$ python -q
>>> import numpy as np
>>> from numpy import linalg as LA
>>> np.set_printoptions(precision=2, suppress=True, linewidth=140)
>>> F = np.loadtxt("w.csv", delimiter=",")
>>> F
array([[ 0.,  3.,  0.,  0.],
       [-1.,  0.,  0.,  0.],
       [ 0.,  0.,  0.,  3.],
       [ 0.,  0., -1.,  0.]])
>>> LA.pinv(F)
array([[ 0.  , -1.  ,  0.  ,  0.  ],
       [ 0.33,  0.  ,  0.  ,  0.  ],
       [ 0.  ,  0.  ,  0.  , -1.  ],
       [ 0.  ,  0.  ,  0.33,  0.  ]])
>>> F.T @ F
array([[1., 0., 0., 0.],
       [0., 9., 0., 0.],
       [0., 0., 1., 0.],
       [0., 0., 0., 9.]])
>>> O = F.astype(float).copy()
>>> for j in range(4):
...     O[:, j] -= O[:, :j] @ (O[:, :j].T @ O[:, j])
...     O[:, j] /= LA.norm(O[:, j])
... 
>>> O.T @ O
array([[1., 0., 0., 0.],
       [0., 1., 0., 0.],
       [0., 0., 1., 0.],
       [0., 0., 0., 1.]])
>>> O
array([[ 0.,  1.,  0.,  0.],
       [-1.,  0.,  0.,  0.],
       [ 0.,  0.,  0.,  1.],
       [ 0.,  0., -1.,  0.]])
>>> O.T @ F
array([[1., 0., 0., 0.],
       [0., 3., 0., 0.],
       [0., 0., 1., 0.],
       [0., 0., 0., 3.]])
>>> rng = np.random.default_rng(97454)
>>> idx = rng.permutation(4)
>>> idx
array([3, 1, 0, 2])
>>> A2 = F[idx][:, idx]
>>> np.diag(A2)
array([0., 0., 0., 0.])
>>> A2
array([[ 0.,  0.,  0., -1.],
       [ 0.,  0., -1.,  0.],
       [ 0.,  3.,  0.,  0.],
       [ 3.,  0.,  0.,  0.]])
>>> np.round(LA.det(A2), 2), round(LA.det(F[idx]), 2)
(np.float64(9.0), np.float64(9.0))
>>> mat = np.load("block16.npy")
>>> mat
array([[ 0.  , -1.37, -0.3 , -0.24, -0.35, -0.13,  1.56,  0.66,  0.65,  0.95,  0.46, -2.08,  1.18,  0.68,  3.5 ],
       [-2.2 , -0.65, -0.58,  0.03, -0.63,  0.66,  0.82, -0.97, -1.54,  0.84,  1.16,  0.33, -3.35, -0.71,  0.85],
       [ 0.94, -0.14, -1.73,  0.08, -0.95, -1.65,  0.43, -0.57, -2.42,  2.11, -1.95,  1.01,  1.09, -0.79,  0.09],
       [-2.2 , -0.13,  1.13, -1.87, -0.53, -0.68,  1.4 ,  2.96, -0.64, -0.25, -0.02,  0.74,  1.02, -1.04, -0.85],
       [ 2.36, -0.78,  1.71, -2.21, -0.01, -0.99,  0.62, -1.18, -1.46, -1.52,  0.61, -1.13, -0.75, -1.27,  0.03],
       [ 0.94,  3.34, -1.32,  0.21, -1.81, -1.41,  1.06,  0.88,  0.85, -0.86,  1.01, -0.12, -1.01, -0.35,  0.62],
       [-1.42, -0.52, -1.28, -0.99, -1.58, -0.7 , -3.32, -0.05, -0.21, -1.81, -0.69, -0.98,  0.28, -0.54,  0.97],
       [ 0.  ,  1.37,  2.11, -0.87, -0.07,  0.6 , -0.35, -0.33,  0.16, -0.17, -2.28,  2.13, -0.68,  0.66,  2.57],
       [-0.47,  1.55, -0.35, -0.44,  2.7 , -1.02, -0.64,  1.  , -2.29,  0.01, -0.01, -1.39, -0.58,  2.18,  0.24],
       [-0.31,  0.22,  1.8 ,  3.68, -0.25, -0.21, -0.02,  0.58, -1.67, -1.23, -0.24, -0.75,  0.5 , -1.43,  0.69],
       [ 0.94, -1.2 ,  1.58,  0.57, -0.83, -2.19, -1.77,  1.67,  0.83,  2.  ,  0.55,  0.17, -1.71,  0.67, -0.21],
       [-0.31, -0.94,  0.17,  0.46, -1.9 , -0.29,  1.61, -0.22, -0.06, -1.31, -2.17, -1.04, -0.94,  2.69, -1.36],
       [ 2.05, -1.4 , -1.66,  0.22,  0.31,  1.86, -0.1 ,  2.71, -0.81, -1.27, -0.33,  1.13, -1.09, -0.05,  0.55],
       [-0.63, -1.13, -0.97,  0.56,  2.35, -2.56,  0.96, -0.29,  1.69, -1.33, -1.22,  0.77, -0.93, -1.09,  0.47],
       [-0.16, -0.89, -0.05,  0.4 , -0.47, -1.23,  0.1 , -0.78, -0.9 , -1.4 ,  2.44,  2.6 ,  1.27,  2.05,  0.63]])
>>> A2 = mat / LA.norm(mat, axis=1, keepdims=True)
>>> C2 = A2 @ A2.T
>>> C2[0].round(2) + 0
array([1., 0., 0., 0., 0., 0., 0., 0., 0., 0., 0., 0., 0., 0., 0.])
>>> np.argwhere(np.triu(np.abs(C2) > 0.95, 1))
array([], shape=(0, 2), dtype=int64)
>>> LA.norm(A2, axis=1)
array([1., 1., 1., 1., 1., 1., 1., 1., 1., 1., 1., 1., 1., 1., 1.])
>>> np.degrees(np.arccos(np.clip(C2[0, 3], -1, 1)))
np.float64(90.0)
>>> vec = np.array([-2, 1, 1, 0, 0, 2, 1, 2, 2, 0, -2, -1, 0, 1, -1])
>>> rhs = mat @ vec
>>> rhs
array([  0.6 ,  -3.91, -10.62,   9.22, -11.82,  -1.04,  -3.36,   4.52,   0.26,  -0.87,  -3.07,   9.74,  -0.78,  -2.09, -12.41])
>>> np.round(LA.solve(mat.T, mat[3]), 2) + 0
array([0., 0., 0., 1., 0., 0., 0., 0., 0., 0., 0., 0., 0., 0., 0.])
>>> np.round(LA.solve(mat, rhs), 2) + 0
array([-2.,  1.,  1.,  0.,  0.,  2.,  1.,  2.,  2.,  0., -2., -1.,  0.,  1., -1.])
>>> np.round(LA.solve(mat, rhs + mat[:, 10]), 2) + 0
array([-2.,  1.,  1.,  0.,  0.,  2.,  1.,  2.,  2.,  0., -1., -1.,  0.,  1., -1.])
>>> round(mat[:, 8] @ mat[:, 3], 2)
np.float64(-0.0)
>>> LA.norm(mat, axis=0)
array([5., 5., 5., 5., 5., 5., 5., 5., 5., 5., 5., 5., 5., 5., 5.])
>>> C2 = mat.T @ mat
>>> (mat @ mat.T).shape
(15, 15)
>>> LA.svd(mat, compute_uv=False) ** 2
array([25., 25., 25., 25., 25., 25., 25., 25., 25., 25., 25., 25., 25., 25., 25.])
>>> np.diag(C2)
array([25., 25., 25., 25., 25., 25., 25., 25., 25., 25., 25., 25., 25., 25., 25.])
>>> arr = np.loadtxt("mat.csv", delimiter=",")
>>> arr
array([[0.2 , 0.13, 0.17, 0.  , 0.07, 0.07, 0.07, 0.17, 0.13, 0.  ],
       [0.12, 0.2 , 0.08, 0.2 , 0.04, 0.04, 0.  , 0.16, 0.  , 0.16],
       [0.22, 0.  , 0.06, 0.28, 0.06, 0.11, 0.06, 0.11, 0.06, 0.06],
       [0.14, 0.14, 0.11, 0.16, 0.08, 0.11, 0.14, 0.08, 0.03, 0.03],
       [0.  , 0.19, 0.04, 0.19, 0.23, 0.04, 0.08, 0.15, 0.08, 0.  ],
       [0.15, 0.09, 0.15, 0.12, 0.  , 0.09, 0.12, 0.12, 0.15, 0.  ],
       [0.  , 0.06, 0.15, 0.09, 0.15, 0.09, 0.18, 0.03, 0.12, 0.15],
       [0.17, 0.  , 0.04, 0.  , 0.17, 0.21, 0.17, 0.08, 0.12, 0.04],
       [0.  , 0.23, 0.09, 0.14, 0.23, 0.05, 0.09, 0.09, 0.09, 0.  ],
       [0.21, 0.08, 0.  , 0.  , 0.08, 0.  , 0.08, 0.17, 0.21, 0.17]])
>>> blk = np.stack([arr, 2 * arr, arr[::-1]])
>>> np.round(LA.det(blk), 2) + 0
array([0., 0., 0.])
>>> blk.shape
(3, 10, 10)
>>> LA.matrix_rank(blk)
array([10, 10, 10])
>>> LA.matrix_rank(blk.reshape(3, -1))
np.int64(2)
>>> np.einsum("bij,cij->bc", blk, blk)
array([[1.48, 2.97, 1.01],
       [2.97, 5.93, 2.03],
       [1.01, 2.03, 1.48]])
>>> arr.sum(axis=1)
array([1., 1., 1., 1., 1., 1., 1., 1., 1., 1.])
>>> LA.matrix_power(arr, 100)
array([[0.12, 0.12, 0.09, 0.12, 0.11, 0.08, 0.1 , 0.12, 0.09, 0.06],
       [0.12, 0.12, 0.09, 0.12, 0.11, 0.08, 0.1 , 0.12, 0.09, 0.06],
       [0.12, 0.12, 0.09, 0.12, 0.11, 0.08, 0.1 , 0.12, 0.09, 0.06],
       [0.12, 0.12, 0.09, 0.12, 0.11, 0.08, 0.1 , 0.12, 0.09, 0.06],
       [0.12, 0.12, 0.09, 0.12, 0.11, 0.08, 0.1 , 0.12, 0.09, 0.06],
       [0.12, 0.12, 0.09, 0.12, 0.11, 0.08, 0.1 , 0.12, 0.09, 0.06],
       [0.12, 0.12, 0.09, 0.12, 0.11, 0.08, 0.1 , 0.12, 0.09, 0.06],
       [0.12, 0.12, 0.09, 0.12, 0.11, 0.08, 0.1 , 0.12, 0.09, 0.06],
       [0.12, 0.12, 0.09, 0.12, 0.11, 0.08, 0.1 , 0.12, 0.09, 0.06],
       [0.12, 0.12, 0.09, 0.12, 0.11, 0.08, 0.1 , 0.12, 0.09, 0.06]])
>>> LA.matrix_power(arr, 2)
array([[0.13, 0.11, 0.09, 0.12, 0.11, 0.09, 0.09, 0.12, 0.09, 0.05],
       [0.16, 0.11, 0.08, 0.11, 0.09, 0.09, 0.09, 0.13, 0.09, 0.08],
       [0.14, 0.11, 0.11, 0.1 , 0.1 , 0.09, 0.11, 0.11, 0.1 , 0.03],
       [0.12, 0.11, 0.1 , 0.13, 0.09, 0.09, 0.1 , 0.11, 0.09, 0.06],
       [0.09, 0.13, 0.08, 0.15, 0.13, 0.09, 0.1 , 0.11, 0.07, 0.06],
       [0.13, 0.1 , 0.1 , 0.12, 0.1 , 0.09, 0.1 , 0.1 , 0.09, 0.05],
       [0.1 , 0.11, 0.08, 0.14, 0.12, 0.07, 0.1 , 0.11, 0.1 , 0.07],
       [0.1 , 0.11, 0.11, 0.1 , 0.12, 0.08, 0.11, 0.11, 0.12, 0.04],
       [0.09, 0.14, 0.08, 0.16, 0.13, 0.08, 0.09, 0.12, 0.06, 0.06],
       [0.11, 0.13, 0.08, 0.07, 0.14, 0.07, 0.1 , 0.12, 0.12, 0.06]])
>>> arr @ np.ones(10)
array([1., 1., 1., 1., 1., 1., 1., 1., 1., 1.])
>>> p = np.eye(10)[8]
>>> for _ in range(4):
...     p = p @ arr
...     print(p.round(2))
... 
[0.   0.23 0.09 0.14 0.23 0.05 0.09 0.09 0.09 0.  ]
[0.09 0.14 0.08 0.16 0.13 0.08 0.09 0.12 0.06 0.06]
[0.12 0.12 0.09 0.13 0.11 0.08 0.1  0.12 0.09 0.06]
[0.12 0.12 0.09 0.12 0.11 0.08 0.1  0.12 0.09 0.06]
>>> vec = np.array([1, 2, -1, 0, -2, -2, 3, -2, 3, -2])
>>> rhs = arr @ vec
>>> rhs.round(2) + 0
array([ 0.3 , -0.36, -0.17,  0.19, -0.04,  0.58,  0.03,  0.  ,  0.18,  0.42])
>>> np.round(LA.solve(arr, 5 * rhs), 2) + 0
array([  5.,  10.,  -5.,   0., -10., -10.,  15., -10.,  15., -10.])
>>> np.round(LA.solve(arr, rhs), 2) + 0
array([ 1.,  2., -1.,  0., -2., -2.,  3., -2.,  3., -2.])
>>> LA.solve(arr, rhs + arr[:, 3])
array([ 1.,  2., -1.,  1., -2., -2.,  3., -2.,  3., -2.])
>>> A2 = arr / np.sqrt((arr ** 2).mean(axis=1, keepdims=True))
>>> A2[6]
array([0.  , 0.52, 1.29, 0.77, 1.29, 0.77, 1.55, 0.26, 1.03, 1.29])
>>> W0 = np.loadtxt("layer16.csv", delimiter=",")
>>> W0
array([[ -8., -14.,   0., -16.,   0.,  -6.,   0., -14.,  -8., -12.],
       [ -4.,  -7.,   0.,  -8.,   0.,  -3.,   0.,  -7.,  -4.,  -6.],
       [ -4.,  -7.,   0.,  -8.,   0.,  -3.,   0.,  -7.,  -4.,  -6.],
       [-12., -21.,   0., -24.,   0.,  -9.,   0., -21., -12., -18.],
       [ -4.,  -7.,   0.,  -8.,   0.,  -3.,   0.,  -7.,  -4.,  -6.],
       [-12., -21.,   0., -24.,   0.,  -9.,   0., -21., -12., -18.],
       [  4.,   7.,   0.,   8.,   0.,   3.,   0.,   7.,   4.,   6.]])
>>> r = LA.matrix_rank(W0)
>>> r
np.int64(1)
>>> ns = LA.svd(W0)[2][r:].T
>>> [int(LA.matrix_rank(W0[:, :j + 1])) for j in range(10)]
[1, 1, 1, 1, 1, 1, 1, 1, 1, 1]
>>> np.allclose(W0 @ ns, 0)
True
>>> W1 = np.array([[-1, 2, -2, -2, -2, -2],
...     [2, -1, 1, 1, -2, 2],
...     [2, 0, -1, -2, 1, -1],
...     [1, 0, -2, -2, 0, -2],
...     [1, -1, 0, 1, -2, 1],
...     [2, 1, -1, 1, 0, 2],
...     [0, 1, -1, 2, 0, 1],
...     [-1, 0, 1, -1, 2, 1],
...     [2, -2, -2, -1, 0, 0],
...     [2, 2, 1, 0, 2, 2]])
>>> b = np.array([3, 1, 2, 2, 3, 1])
>>> act = np.maximum(W0 @ W1 + b, 0)
>>> act
array([[ 0.,  0., 32., 52.,  0.,  0.],
       [ 0.,  0., 17., 27.,  0.,  0.],
       [ 0.,  0., 17., 27.,  0.,  0.],
       [ 0.,  0., 47., 77.,  0.,  0.],
       [ 0.,  0., 17., 27.,  0.,  0.],
       [ 0.,  0., 47., 77.,  0.,  0.],
       [40.,  9.,  0.,  0.,  7., 16.]])
>>> (act > 0).astype(int)
array([[0, 0, 1, 1, 0, 0],
       [0, 0, 1, 1, 0, 0],
       [0, 0, 1, 1, 0, 0],
       [0, 0, 1, 1, 0, 0],
       [0, 0, 1, 1, 0, 0],
       [0, 0, 1, 1, 0, 0],
       [1, 1, 0, 0, 1, 1]])
>>> W2 = np.array([[3, 3, 3], [3, 3, 0], [0, 2, 3], [3, 0, 0], [0, 2, 3], [2, 2, 2]])
>>> (act @ W2).round(6).argmax(axis=1)
array([0, 0, 0, 0, 0, 0, 1])
>>> W0[:, 10]
Traceback (most recent call last):
  File "<python-input-75>", line 1, in <module>
    W0[:, 10]
    ~~^^^^^^^
IndexError: index 10 is out of bounds for axis 1 with size 10
>>> np.round(LA.svd(W0, compute_uv=False), 2) + 0
array([78.83,  0.  ,  0.  ,  0.  ,  0.  ,  0.  ,  0.  ])
>>> np.diff(W0, axis=0)
array([[  4.,   7.,   0.,   8.,   0.,   3.,   0.,   7.,   4.,   6.],
       [  0.,   0.,   0.,   0.,   0.,   0.,   0.,   0.,   0.,   0.],
       [ -8., -14.,   0., -16.,   0.,  -6.,   0., -14.,  -8., -12.],
       [  8.,  14.,   0.,  16.,   0.,   6.,   0.,  14.,   8.,  12.],
       [ -8., -14.,   0., -16.,   0.,  -6.,   0., -14.,  -8., -12.],
       [ 16.,  28.,   0.,  32.,   0.,  12.,   0.,  28.,  16.,  24.]])
>>> round(float(LA.norm(W0)), 2)
78.83
>>> W0[7]
Traceback (most recent call last):
  File "<python-input-79>", line 1, in <module>
    W0[7]
    ~~^^^
IndexError: index 7 is out of bounds for axis 0 with size 7
>>> LA.rank(W0)
Traceback (most recent call last):
  File "<python-input-80>", line 1, in <module>
    LA.rank(W0)
    ^^^^^^^
AttributeError: module 'numpy.linalg' has no attribute 'rank'
>>> np.unravel_index(np.abs(W0).argmax(), W0.shape)
(np.int64(3), np.int64(3))
>>> A2 = np.array([[-4, 0, -3, 0, 1, -4],
...     [1, 5, -1, 1, 0, 3],
...     [0, -5, 0, 3, -5, -2],
...     [4, -2, 5, -4, -3, 1],
...     [4, 5, -4, -1, 2, -3],
...     [1, -4, -3, 1, -1, 4]])
>>> A2[-1] = A2[0]
>>> data = A2 + 0.1 * np.eye(6)
>>> data
array([[-3.9,  0. , -3. ,  0. ,  1. , -4. ],
       [ 1. ,  5.1, -1. ,  1. ,  0. ,  3. ],
       [ 0. , -5. ,  0.1,  3. , -5. , -2. ],
       [ 4. , -2. ,  5. , -3.9, -3. ,  1. ],
       [ 4. ,  5. , -4. , -1. ,  2.1, -3. ],
       [-4. ,  0. , -3. ,  0. ,  1. , -3.9]])
>>> [round(float(x), 2) for x in LA.svd(data, compute_uv=False)[:3]]
[12.0, 10.53, 6.13]
>>> round(np.log10(LA.cond(data)))
3
>>> np.abs(LA.svd(data)[2][-1])
array([0.02, 0.32, 0.68, 0.45, 0.15, 0.46])
>>> vec = np.array([9, -3, 5, 3, -4, 4, 9, 7, -3, -8])
>>> rhs = arr @ vec
>>> b, lr = np.zeros(10), 1 / LA.norm(arr, 2) ** 2
>>> for i in range(4):
...     b -= lr * arr.T @ (arr @ b - rhs)
...     if i % 1 == 0: print(i, round(LA.norm(arr @ b - rhs), 2))
... 
0 3.86
1 3.5
2 3.19
3 2.91
>>> round(float(LA.cond(arr)), 2)
30.64
>>> b
array([ 5.35,  0.67,  2.75,  2.7 ,  0.41,  3.28,  2.5 ,  2.59,  2.19, -0.05])
>>> ang = np.radians(90)
>>> r_ = np.eye(6)
>>> r_[0, 0] = r_[3, 3] = np.cos(ang)
>>> r_[0, 3], r_[3, 0] = -np.sin(ang), np.sin(ang)
>>> r_.round(2) + 0
array([[ 0.,  0.,  0., -1.,  0.,  0.],
       [ 0.,  1.,  0.,  0.,  0.,  0.],
       [ 0.,  0.,  1.,  0.,  0.,  0.],
       [ 1.,  0.,  0.,  0.,  0.,  0.],
       [ 0.,  0.,  0.,  0.,  1.,  0.],
       [ 0.,  0.,  0.,  0.,  0.,  1.]])
>>> A2 = data @ r_.T
>>> LA.svd(data, compute_uv=False), LA.svd(A2, compute_uv=False)
(array([12.  , 10.53,  6.13,  5.2 ,  2.3 ,  0.03]), array([12.  , 10.53,  6.13,  5.2 ,  2.3 ,  0.03]))
>>> np.allclose(data @ data.T, A2 @ A2.T)
True
>>> idx = rng.permutation(6)
>>> idx
array([3, 0, 1, 4, 2, 5])
>>> A2 = data[idx][:, idx]
>>> A2
array([[-3.9,  4. , -2. , -3. ,  5. ,  1. ],
       [ 0. , -3.9,  0. ,  1. , -3. , -4. ],
       [ 1. ,  1. ,  5.1,  0. , -1. ,  3. ],
       [-1. ,  4. ,  5. ,  2.1, -4. , -3. ],
       [ 3. ,  0. , -5. , -5. ,  0.1, -2. ],
       [ 0. , -4. ,  0. ,  1. , -3. , -3.9]])
>>> np.diag(A2)
array([-3.9, -3.9,  5.1,  2.1,  0.1, -3.9])
>>> feats = np.load("out10.npy")
>>> feats.round(2) + 0
array([[-0.51, -0.46, -0.42, -0.42, -0.29, -0.17, -0.26],
       [ 0.25, -0.16, -0.02,  0.36, -0.2 , -0.86,  0.04],
       [-0.45, -0.05, -0.34,  0.57,  0.59, -0.02, -0.04],
       [ 0.  ,  0.42, -0.28, -0.54,  0.41, -0.37,  0.38],
       [ 0.35,  0.06, -0.75,  0.2 , -0.32,  0.28,  0.28],
       [-0.2 ,  0.75, -0.11,  0.11, -0.3 , -0.1 , -0.52],
       [-0.56,  0.15,  0.21,  0.16, -0.41,  0.  ,  0.66]])
>>> f = np.array([5, 0, 4, 2, 9, 9, 9])
>>> A2 = feats + np.outer(f, np.eye(7)[2])
>>> A2.round(2) + 0
array([[-0.51, -0.46,  4.58, -0.42, -0.29, -0.17, -0.26],
       [ 0.25, -0.16, -0.02,  0.36, -0.2 , -0.86,  0.04],
       [-0.45, -0.05,  3.66,  0.57,  0.59, -0.02, -0.04],
       [ 0.  ,  0.42,  1.72, -0.54,  0.41, -0.37,  0.38],
       [ 0.35,  0.06,  8.25,  0.2 , -0.32,  0.28,  0.28],
       [-0.2 ,  0.75,  8.89,  0.11, -0.3 , -0.1 , -0.52],
       [-0.56,  0.15,  9.21,  0.16, -0.41,  0.  ,  0.66]])
